In [1]: import numpy as np

In [2]: np.set_printoptions(precision=4, suppress=True, linewidth=120, sign=" ")

In [3]: rnd = lambda a: np.round(a, 4) + 0

In [4]: F = np.load("mat.npy")

In [5]: F
Out[5]: 
array([[ 1.0749, -2.9994,  0.7474, -3.2802,  2.3244, -3.5926,  1.888 ,  0.5923],
       [ 0.6893, -2.0539,  0.097 , -5.3019, -6.1441,  6.1197,  2.2224, -2.1584],
       [-2.744 ,  3.841 , -1.0678,  3.9628, -5.2558,  6.8949, -1.792 , -1.1844],
       [ 1.4549, -0.2059,  0.327 ,  1.2461,  6.1949, -7.3642, -1.1468,  2.1439],
       [-0.7512,  0.428 ,  0.3669,  2.0832,  2.24  , -2.4372, -0.192 ,  0.4768],
       [ 2.1505, -2.0265,  1.1684, -2.6665,  1.7334, -2.6425,  1.2061, -0.3412],
       [ 1.2131, -2.266 , -2.3806, -5.12  ,  0.6268, -0.783 , -0.0994,  3.6462],
       [-1.0906, -0.8958, -0.6388, -2.5677, -5.4476,  5.8827,  1.3839, -1.1477],
       [-1.2878,  3.0062, -0.5389,  3.4894, -2.3143,  3.3106, -2.04  , -0.451 ],
       [ 1.8077, -3.5119, -1.8706, -7.2353, -0.8342,  0.0266,  1.3348,  2.8494],
       [ 1.8273, -2.3889, -0.3851, -5.4994, -0.9138,  0.5254,  1.1324,  0.5645],
       [ 1.916 , -2.8609,  1.9772, -2.7232,  2.9237, -4.2956,  2.2736, -0.8399],
       [-1.1418,  3.6815,  1.299 ,  7.2918,  1.8016, -1.184 , -1.9192, -1.7723],
       [-1.6711, -0.5757, -1.0543, -1.8385, -4.7289,  4.7931,  1.0647, -0.1522],
       [ 1.5433, -2.269 ,  1.4069, -2.7501,  0.4137, -1.3225,  1.9063, -1.4474],
       [ 0.3245, -2.2181, -0.0863, -2.4351,  0.7456, -1.5407,  1.2441,  1.0776],
       [ 2.049 , -0.4578, -0.0802, -0.6194,  4.2813, -4.7563, -0.7198,  1.6071],
       [-1.8256,  3.201 ,  1.1175,  5.9499, -0.7368,  1.7195, -0.9654, -2.2912]])

In [6]: vec = np.array([-1, 3, 3, -1, 2, 3, 3, 2])

In [7]: target = F @ vec

In [8]: c, lr = np.zeros(8), 1 / np.linalg.norm(F, 2) ** 2

In [9]: for i in range(6):
   ...:     c -= lr * F.T @ (F @ c - target)
   ...:     if i % 2 == 0: print(i, round(np.linalg.norm(F @ c - target), 4))
   ...: 
0 4.5763
2 3.9631
4 3.6245

In [10]: rnd(c)
Out[10]: array([-0.2337,  0.1153,  0.0466,  0.1256, -0.5925,  0.6877,  0.0999, -0.3033])

In [11]: Xc = F - F.mean(axis=0)

In [12]: U, sigma, Vh = np.linalg.svd(Xc, full_matrices=False)

In [13]: print(rnd(sigma))
[ 23.3461  20.6223   7.6004   2.9622   0.483    0.3969   0.293    0.2576]

In [14]: rnd((sigma ** 2).sum() ** 2 / (sigma ** 4).sum())
Out[14]: np.float64(2.2358)

In [15]: rnd(Vh[0] * np.sign(Vh[0, np.abs(Vh[0]).argmax()]))
Out[15]: array([-0.239 ,  0.2612, -0.0551,  0.2672, -0.5455,  0.6811, -0.0738, -0.1824])

In [16]: (np.sign(U[:, 0]) == np.sign(U[0, 0])).astype(int)
Out[16]: array([ 1,  0,  0,  1,  1,  1,  1,  0,  0,  1,  1,  1,  0,  0,  1,  1,  1,  0])

In [17]: z = F[:, 6] > np.median(F[:, 6])

In [18]: r0 = F[z].mean(axis=0) - F[~z].mean(axis=0)

In [19]: ((F - F.mean(axis=0)) @ r0 > 0).astype(int)
Out[19]: array([ 1,  1,  0,  0,  0,  1,  1,  1,  0,  1,  1,  1,  0,  1,  1,  1,  0,  0])

In [20]: z.astype(int)
Out[20]: array([ 1,  1,  0,  0,  0,  1,  0,  1,  0,  1,  1,  1,  0,  0,  1,  1,  0,  0])

In [21]: A2 = np.array([[-9, -5, 5, -1, 2, -7, -4, -4, 6, 8, 3],
    ...:     [-9, -4, 6, 6, -3, 1, -2, -7, -8, 8, 0],
    ...:     [0, 2, -2, 2, -2, 9, -4, -7, -3, 8, -6],
    ...:     [0, 2, -5, 9, -9, -6, -3, 1, 3, 8, 7],
    ...:     [-2, 7, -2, -9, -1, 2, 9, -9, -9, 3, 9]])

In [22]: arr = A2.T @ A2

In [23]: arr
Out[23]: 
array([[ 166,   67,  -95,  -27,   11,   50,   36,  117,   36, -150,  -45],
       [  67,   98,  -77,  -60,  -27,   51,   77,  -27,  -61,  -19,   50],
       [ -95,  -77,   94,    0,   43,  -21,  -27,  -35,   -9,   26,  -26],
       [ -27,  -60,    0,  203,  -96,  -41, -124,   38,   48,  101,  -33],
       [  11,  -27,   43,  -96,   99,   17,   24,   27,   24,  -99,  -54],
       [  50,   51,  -21,  -41,   17,  171,   26,  -66, -113,  -18,  -99],
       [  36,   77,  -27, -124,   24,   26,  126,  -26,  -86,  -77,   72],
       [ 117,  -27,  -35,   38,   27,  -66,  -26,  196,  137, -163,  -44],
       [  36,  -61,   -9,   48,   24, -113,  -86,  137,  199,  -43,  -24],
       [-150,  -19,   26,  101,  -99,  -18,  -77, -163,  -43,  265,   59],
       [ -45,   50,  -26,  -33,  -54,  -99,   72,  -44,  -24,   59,  175]])

In [24]: w, evecs = np.linalg.eigvalsh(arr)
ValueError: too many values to unpack (expected 2)


In [25]: w, evecs = np.linalg.eigh(arr)

In [26]: rnd(evecs.T @ arr @ evecs)
Out[26]: 
array([[   0.    ,    0.    ,    0.    ,    0.    ,    0.    ,    0.    ,    0.    ,    0.    ,    0.    ,    0.    ,
           0.    ],
       [   0.    ,    0.    ,    0.    ,    0.    ,    0.    ,    0.    ,    0.    ,    0.    ,    0.    ,    0.    ,
           0.    ],
       [   0.    ,    0.    ,    0.    ,    0.    ,    0.    ,    0.    ,    0.    ,    0.    ,    0.    ,    0.    ,
           0.    ],
       [   0.    ,    0.    ,    0.    ,    0.    ,    0.    ,    0.    ,    0.    ,    0.    ,    0.    ,    0.    ,
           0.    ],
       [   0.    ,    0.    ,    0.    ,    0.    ,    0.    ,    0.    ,    0.    ,    0.    ,    0.    ,    0.    ,
           0.    ],
       [   0.    ,    0.    ,    0.    ,    0.    ,    0.    ,    0.    ,    0.    ,    0.    ,    0.    ,    0.    ,
           0.    ],
       [   0.    ,    0.    ,    0.    ,    0.    ,    0.    ,    0.    ,   89.0259,    0.    ,    0.    ,    0.    ,
           0.    ],
       [   0.    ,    0.    ,    0.    ,    0.    ,    0.    ,    0.    ,    0.    ,  270.5101,    0.    ,    0.    ,
           0.    ],
       [   0.    ,    0.    ,    0.    ,    0.    ,    0.    ,    0.    ,    0.    ,    0.    ,  307.1954,    0.    ,
           0.    ],
       [   0.    ,    0.    ,    0.    ,    0.    ,    0.    ,    0.    ,    0.    ,    0.    ,    0.    ,  516.4016,
           0.    ],
       [   0.    ,    0.    ,    0.    ,    0.    ,    0.    ,    0.    ,    0.    ,    0.    ,    0.    ,    0.    ,
         608.8671]])

In [27]: (w > 1e-8).sum(), (w < -1e-8).sum()
Out[27]: (np.int64(5), np.int64(0))

In [28]: rnd(evecs.T @ evecs)
Out[28]: 
array([[ 1.,  0.,  0.,  0.,  0.,  0.,  0.,  0.,  0.,  0.,  0.],
       [ 0.,  1.,  0.,  0.,  0.,  0.,  0.,  0.,  0.,  0.,  0.],
       [ 0.,  0.,  1.,  0.,  0.,  0.,  0.,  0.,  0.,  0.,  0.],
       [ 0.,  0.,  0.,  1.,  0.,  0.,  0.,  0.,  0.,  0.,  0.],
       [ 0.,  0.,  0.,  0.,  1.,  0.,  0.,  0.,  0.,  0.,  0.],
       [ 0.,  0.,  0.,  0.,  0.,  1.,  0.,  0.,  0.,  0.,  0.],
       [ 0.,  0.,  0.,  0.,  0.,  0.,  1.,  0.,  0.,  0.,  0.],
       [ 0.,  0.,  0.,  0.,  0.,  0.,  0.,  1.,  0.,  0.,  0.],
       [ 0.,  0.,  0.,  0.,  0.,  0.,  0.,  0.,  1.,  0.,  0.],
       [ 0.,  0.,  0.,  0.,  0.,  0.,  0.,  0.,  0.,  1.,  0.],
       [ 0.,  0.,  0.,  0.,  0.,  0.,  0.,  0.,  0.,  0.,  1.]])

In [29]: rnd(np.abs(evecs[:, -1]))
Out[29]: array([ 0.442 ,  0.0796,  0.1417,  0.2186,  0.2159,  0.05  ,  0.1397,  0.4422,  0.198 ,  0.6314,  0.1683])
